$ ipython --no-banner

In [1]: import numpy as np

In [2]: import numpy.linalg as la

In [3]: np.set_printoptions(suppress=True, linewidth=100)

In [4]: tidy = lambda a: np.round(a, 2) + 0

In [5]: m1 = np.load("mat.npy")

In [6]: m1
Out[6]: 
array([[ 1.6, -0.1, -1.5],
       [ 1. , -0.3,  0.1],
       [-1.2, -0.3, -1. ],
       [ 1.3,  0.5,  1. ],
       [ 1.3, -1.5,  0.7]])

In [7]: M2 = m1 / np.sqrt((m1 ** 2).mean(axis=1, keepdims=True))

In [8]: la.matrix_rank(M2) == la.matrix_rank(m1)
Out[8]: np.True_

In [9]: la.matrix_rank(m1 - m1.mean(axis=1, keepdims=True))
Out[9]: np.int64(2)

In [10]: tidy(la.norm(M2, axis=1))
Out[10]: array([1.73, 1.73, 1.73, 1.73, 1.73])

In [11]: M2 = np.c_[m1[:, :2] @ np.array([[2, 0], [-1, -2]]), np.array([3, 6, -8, -4, 2])]

In [12]: tidy(M2)
Out[12]: 
array([[ 3.3,  0.2,  3. ],
       [ 2.3,  0.6,  6. ],
       [-2.1,  0.6, -8. ],
       [ 2.1, -1. , -4. ],
       [ 4.1,  3. ,  2. ]])

In [13]: print(tidy(la.norm(la.qr(m1)[0].T @ M2, axis=0) ** 2 / ((M2 ** 2).sum(axis=0) + 1e-12)))
[1.  1.  0.3]

In [14]: tidy(la.lstsq(m1, M2[:, 0])[0])
Out[14]: array([ 2., -1.,  0.])

In [15]: E = np.array([[0.5, 0.5, 0.0], [0.0, 0.5, 0.5], [0.0, 0.0, 1.0]])

In [16]: E
Out[16]: 
array([[0.5, 0.5, 0. ],
       [0. , 0.5, 0.5],
       [0. , 0. , 1. ]])

In [17]: ev, V = la.eig(E)

In [18]: E @ V[:, 0] - ev[0] * V[:, 0]
Out[18]: array([0., 0., 0.])

In [19]: ev
Out[19]: array([0.5, 0.5, 1. ])

In [20]: tidy(np.sort(la.eigvals(E.T)))
Out[20]: array([0.5, 0.5, 1. ])

In [21]: tidy(np.sort(np.abs(la.eigvals(E)))[::-1])
Out[21]: array([1. , 0.5, 0.5])

In [22]: print(E @ np.ones(3))
[1. 1. 1.]

In [23]: p = np.eye(3)[1]

In [24]: for _ in range(3):
    ...:     p = p @ E
    ...:     print(p.round(2))
    ...: 
[0.  0.5 0.5]
[0.   0.25 0.75]
[0.   0.12 0.88]

In [25]: q, V = la.qr(E[:, :2])[0], la.qr(E[:, 2:])[0]

In [26]: sv = la.svd(q.T @ V, compute_uv=False)

In [27]: print(tidy(np.degrees(np.arccos(sv.clip(0, 1)))))
[63.43]

In [28]: tidy(la.norm(q @ q.T - V @ V.T, 2))
Out[28]: np.float64(1.0)

In [29]: print(tidy(la.det(E[::-1])))
-0.25

In [30]: np.kron(np.eye(2, dtype=int), E)
Out[30]: 
array([[0.5, 0.5, 0. , 0. , 0. , 0. ],
       [0. , 0.5, 0.5, 0. , 0. , 0. ],
       [0. , 0. , 1. , 0. , 0. , 0. ],
       [0. , 0. , 0. , 0.5, 0.5, 0. ],
       [0. , 0. , 0. , 0. , 0.5, 0.5],
       [0. , 0. , 0. , 0. , 0. , 1. ]])

In [31]: np.prod(np.diag(E)), tidy(la.det(E))
Out[31]: (np.float64(0.25), np.float64(0.25))

In [32]: tidy(la.matrix_power(E - np.diag(np.diag(E)), 3))
Out[32]: 
array([[0., 0., 0.],
       [0., 0., 0.],
       [0., 0., 0.]])

In [33]: mat = np.loadtxt("out0.csv", delimiter=",")

In [34]: mat
Out[34]: 
array([[ 2.,  3.,  1., -2., -1.],
       [-1.,  2.,  3.,  1., -2.],
       [-2., -1.,  2.,  3.,  1.],
       [ 1., -2., -1.,  2.,  3.],
       [ 3.,  1., -2., -1.,  2.]])

In [35]: t = np.radians(120)

In [36]: Rm = np.eye(5)

In [37]: Rm[4, 4] = Rm[2, 2] = np.cos(t)

In [38]: Rm[4, 2], Rm[2, 4] = -np.sin(t), np.sin(t)

In [39]: tidy(Rm)
Out[39]: 
array([[ 1.  ,  0.  ,  0.  ,  0.  ,  0.  ],
       [ 0.  ,  1.  ,  0.  ,  0.  ,  0.  ],
       [ 0.  ,  0.  , -0.5 ,  0.  ,  0.87],
       [ 0.  ,  0.  ,  0.  ,  1.  ,  0.  ],
       [ 0.  ,  0.  , -0.87,  0.  , -0.5 ]])

In [40]: M2 = mat @ Rm.T

In [41]: tidy(la.det(Rm)), np.trace(Rm)
Out[41]: (np.float64(1.0), np.float64(2.0))

In [42]: np.allclose(la.norm(mat, axis=1), la.norm(M2, axis=1))
Out[42]: True

In [43]: np.allclose(mat @ mat.T, M2 @ M2.T)
Out[43]: True

In [44]: M2 = E / np.sqrt((E ** 2).mean(axis=1, keepdims=True))

In [45]: tidy(la.norm(M2, axis=1))
Out[45]: array([1.73, 1.73, 1.73])

In [46]: tidy(E - E.mean(axis=1, keepdims=True))
Out[46]: 
array([[ 0.17,  0.17, -0.33],
       [-0.33,  0.17,  0.17],
       [-0.33, -0.33,  0.67]])

In [47]: la.matrix_rank(E - E.mean(axis=1, keepdims=True))
Out[47]: np.int64(2)

In [48]: M2 = np.array([[0, 1, 2, 1], [3, 0, 2, 3], [2, 1, 0, 1]])

In [49]: K = M2.T @ M2

In [50]: K
Out[50]: 
array([[13,  2,  6, 11],
       [ 2,  2,  2,  2],
       [ 6,  2,  8,  8],
       [11,  2,  8, 11]])

In [51]: # symmetric

In [52]: U, sv, Vt = la.svd(K, full_matrices=False)

In [53]: print((sv > 1e-8).sum())
3

In [54]: print(np.allclose(U * sv @ Vt, K))
True

In [55]: tidy(np.abs(Vt[0]))
Out[55]: array([0.63, 0.13, 0.44, 0.62])

In [56]: U.shape, sv.shape, Vt.shape
Out[56]: ((4, 4), (4,), (4, 4))

In [57]: tidy(sv)
Out[57]: array([28.37,  4.13,  1.5 ,  0.  ])

In [58]: tidy(U.T @ K @ Vt.T)
Out[58]: 
array([[28.37,  0.  ,  0.  ,  0.  ],
       [ 0.  ,  4.13,  0.  ,  0.  ],
       [ 0.  ,  0.  ,  1.5 ,  0.  ],
       [ 0.  ,  0.  ,  0.  ,  0.  ]])

In [59]: tidy(Vt @ Vt.T)
Out[59]: 
array([[1., 0., 0., 0.],
       [0., 1., 0., 0.],
       [0., 0., 1., 0.],
       [0., 0., 0., 1.]])

In [60]: U, sv, Vt = la.svd(m1, full_matrices=False)

In [61]: np.abs(U[:, 0]).round(6).argmax()
Out[61]: np.int64(4)

In [62]: tidy(np.cumsum(sv ** 2) / np.sum(sv ** 2))
Out[62]: array([0.57, 0.85, 1.  ])

In [63]: M2 = np.array([[3, -3, 1], [1, 0, 2]])

In [64]: W2 = np.kron(M2, K)

In [65]: print(la.matrix_rank(W2))
6

In [66]: W2
Out[66]: 
array([[ 39,   6,  18,  33, -39,  -6, -18, -33,  13,   2,   6,  11],
       [  6,   6,   6,   6,  -6,  -6,  -6,  -6,   2,   2,   2,   2],
       [ 18,   6,  24,  24, -18,  -6, -24, -24,   6,   2,   8,   8],
       [ 33,   6,  24,  33, -33,  -6, -24, -33,  11,   2,   8,  11],
       [ 13,   2,   6,  11,   0,   0,   0,   0,  26,   4,  12,  22],
       [  2,   2,   2,   2,   0,   0,   0,   0,   4,   4,   4,   4],
       [  6,   2,   8,   8,   0,   0,   0,   0,  12,   4,  16,  16],
       [ 11,   2,   8,  11,   0,   0,   0,   0,  22,   4,  16,  22]])

In [67]: W2.shape
Out[67]: (8, 12)

In [68]: arr = np.load("data.npy")

In [69]: arr
Out[69]: 
array([[-2, -2,  3],
       [-2, -2, -2],
       [ 3, -2, -2]])

In [70]: # symmetric

In [71]: tidy(la.norm(arr) ** 2 / la.norm(arr, 2) ** 2)
Out[71]: np.float64(1.84)

In [72]: la.norm(arr, axis=1).argmax()
Out[72]: np.int64(0)

In [73]: print(tidy(la.norm(arr[1], 1)), tidy(la.norm(arr[1], np.inf)))
6.0 2.0

In [74]: tidy(la.norm(arr, 1)), tidy(la.norm(arr, np.inf))
Out[74]: (np.float64(7.0), np.float64(7.0))

In [75]: print(tidy(la.norm(arr, axis=0)))
[4.12 3.46 4.12]

In [76]: u, r1 = arr[0], arr[2]

In [77]: u @ r1
Out[77]: np.int64(-8)

In [78]: print(u @ u)
17

In [79]: p = (u @ r1) / (u @ u) * u

In [80]: tidy(p)
Out[80]: array([ 0.94,  0.94, -1.41])

In [81]: print((r1 - p) @ u)
0.0

In [82]: print(la.matrix_rank(np.outer(u, r1)))
1

In [83]: tidy(la.norm(u + r1) ** 2 + la.norm(u - r1) ** 2)
Out[83]: np.float64(68.0)

In [84]: x0 = np.array([-1, -5, 3])

In [85]: y = arr @ x0

In [86]: coef, lr = np.zeros(3), 1 / la.norm(arr, 2) ** 2

In [87]: for i in range(150):
    ...:     coef -= lr * arr.T @ (arr @ coef - y)
    ...:     if i % 50 == 0: print(i, round(la.norm(arr @ coef - y), 2))
    ...: 
0 9.38
50 0.0
100 0.0

In [88]: tidy(la.cond(arr))
Out[88]: np.float64(1.85)

In [89]: tidy(coef)
Out[89]: array([-1., -5.,  3.])

In [90]: M2 = la.invert(arr)
---------------------------------------------------------------------------
AttributeError                            Traceback (most recent call last)
Cell In[90], line 1
----> 1 M2 = la.invert(arr)

AttributeError: module 'numpy.linalg' has no attribute 'invert'

In [91]: M2 = la.inv(arr)

In [92]: tidy(la.slogdet(arr)[0])
Out[92]: np.float64(1.0)

In [93]: print(np.allclose(M2, arr.T))
False

In [94]: tidy(M2)
Out[94]: 
array([[ 0. , -0.2,  0.2],
       [-0.2, -0.1, -0.2],
       [ 0.2, -0.2,  0. ]])

In [95]: tidy(la.inv(M2))
Out[95]: 
array([[-2., -2.,  3.],
       [-2., -2., -2.],
       [ 3., -2., -2.]])

In [96]: tidy(la.det(arr) * la.det(M2))
Out[96]: np.float64(1.0)

In [97]: tidy(la.det(arr) * M2)
Out[97]: 
array([[  0., -10.,  10.],
       [-10.,  -5., -10.],
       [ 10., -10.,   0.]])

In [98]: tidy(arr @ M2)
Out[98]: 
array([[1., 0., 0.],
       [0., 1., 0.],
       [0., 0., 1.]])

In [99]: A = np.load("test2.npy")

In [100]: A
Out[100]: 
array([[ 3.3, -1. , -2. ],
       [-4. , -5.7,  8. ],
       [ 3. , -1. , -1.7]])

In [101]: x0 = np.array([-4, -6, -1])

In [102]: y = A @ x0

In [103]: tidy(y)
Out[103]: array([-5.2, 42.2, -4.3])

In [104]: tidy(la.solve(A, y))
Out[104]: array([-4., -6., -1.])

In [105]: tidy(la.solve(A.T, A[0]))
Out[105]: array([1., 0., 0.])

In [106]: tidy(la.solve(A, y + A[:, 2]))
Out[106]: array([-4., -6.,  0.])

In [107]: W0 = np.load("m.npy")

In [108]: W0
Out[108]: 
array([[0, 0, 0],
       [0, 0, 3],
       [6, 0, 0]])

In [109]: # rank 2

In [110]: U, sv, Vt = la.svd(W0)

In [111]: np.argmax(sv[:-1] / (sv[1:] + 1e-6)) + 1
Out[111]: np.int64(2)

In [112]: sv
Out[112]: array([6., 3., 0.])

In [113]: M2 = U[:, :2] @ np.diag(sv[:2]) @ Vt[:2]

In [114]: M2
Out[114]: 
array([[0., 0., 0.],
       [0., 0., 3.],
       [6., 0., 0.]])

In [115]: print(tidy(la.norm(W0 - M2) / la.norm(W0)))
0.0

In [116]: la.matrix_rank(W0, rtol=0.05)
Out[116]: np.int64(2)

In [117]: np.abs(W0 - M2).max()
Out[117]: np.float64(0.0)

In [118]: tidy(la.norm(W0 - M2, 2)), sv[2]
Out[118]: (np.float64(0.0), np.float64(0.0))

In [119]: M2[:, 0] @ M2[:, 2]
Out[119]: np.float64(0.0)

In [120]: tidy(la.svd(M2, compute_uv=False))
Out[120]: array([6., 3., 0.])

In [121]: tidy(la.pinv(M2))
Out[121]: 
array([[0.  , 0.  , 0.17],
       [0.  , 0.  , 0.  ],
       [0.  , 0.33, 0.  ]])

In [122]: tidy(la.norm(M2, axis=0))
Out[122]: array([6., 0., 3.])

In [123]: r = la.matrix_rank(W0)

In [124]: r
Out[124]: np.int64(2)

In [125]: N = la.svd(W0)[2][r:].T

In [126]: [int(la.matrix_rank(W0[:, :j + 1])) for j in range(3)]
Out[126]: [1, 1, 2]

In [127]: print(N @ N.T)
[[0. 0. 0.]
 [0. 1. 0.]
 [0. 0. 0.]]

In [128]: np.allclose(W0 @ N, 0)
Out[128]: True

In [129]: [int(la.matrix_rank(W0[:i])) for i in range(1, len(W0) + 1)]
Out[129]: [0, 1, 2]

In [130]: J = np.load("case7.npy")

In [131]: print(J)
[[6. 0. 0. 0.]
 [0. 6. 5. 5.]
 [0. 5. 6. 5.]
 [0. 5. 5. 6.]]

In [132]: # symmetric, so the eigenvalues are real

In [133]: M2 = np.array([[2, 1, 2], [0, 1, 2], [2, 2, 0], [2, 0, 2]])

In [134]: print(la.matrix_rank(J @ M2))
3

In [135]: J @ M2
Out[135]: 
array([[12.,  6., 12.],
       [20., 16., 22.],
       [22., 17., 20.],
       [22., 15., 22.]])

In [136]: np.einsum("ij->j", J)
Out[136]: array([ 6., 16., 16., 16.])

In [137]: la.matrix_rank(np.vstack([J, M2.T]))
Out[137]: np.int64(4)

In [138]: def softmax(z):
     ...:     e = np.exp(z - z.max(axis=-1, keepdims=True))
     ...:     return e / e.sum(axis=-1, keepdims=True)
     ...: 

In [139]: tidy(softmax(J).sum(axis=1))
Out[139]: array([1., 1., 1., 1.])

In [140]: tidy(softmax(10 * J[3]))
Out[140]: array([0., 0., 0., 1.])

In [141]: tidy(softmax(J[3]))
Out[141]: array([0.  , 0.21, 0.21, 0.58])

In [142]: tidy(softmax(J[3] + -1))
Out[142]: array([0.  , 0.21, 0.21, 0.58])

In [143]: att = J @ J.T / np.sqrt(4)

In [144]: tidy(softmax(att + np.triu(np.full(att.shape, -np.inf), 1)))
Out[144]: 
array([[1.  , 0.  , 0.  , 0.  ],
       [0.  , 1.  , 0.  , 0.  ],
       [0.  , 0.38, 0.62, 0.  ],
       [0.  , 0.27, 0.27, 0.45]])

In [145]: tidy(softmax(att)[3] @ J)
Out[145]: array([0.  , 5.27, 5.27, 5.45])

In [146]: softmax(att).round(6).argmax(axis=1)
Out[146]: array([0, 1, 2, 3])

In [147]: rng = np.random.default_rng(49889)

In [148]: M2 = J + rng.integers(-2, 3, (4, 2)) @ rng.integers(-2, 3, (2, 4))

In [149]: M2
Out[149]: 
array([[10.,  0.,  4.,  2.],
       [ 0.,  2.,  3., 10.],
       [ 0.,  5.,  6.,  5.],
       [ 2.,  5.,  7.,  7.]])

In [150]: np.abs(M2 - J).sum(axis=1)
Out[150]: array([10., 11.,  0.,  5.])

In [151]: M2 - J
Out[151]: 
array([[ 4.,  0.,  4.,  2.],
       [ 0., -4., -2.,  5.],
       [ 0.,  0.,  0.,  0.],
       [ 2.,  0.,  2.,  1.]])

In [152]: print(la.matrix_rank(M2 - J, tol=1e-8))
2
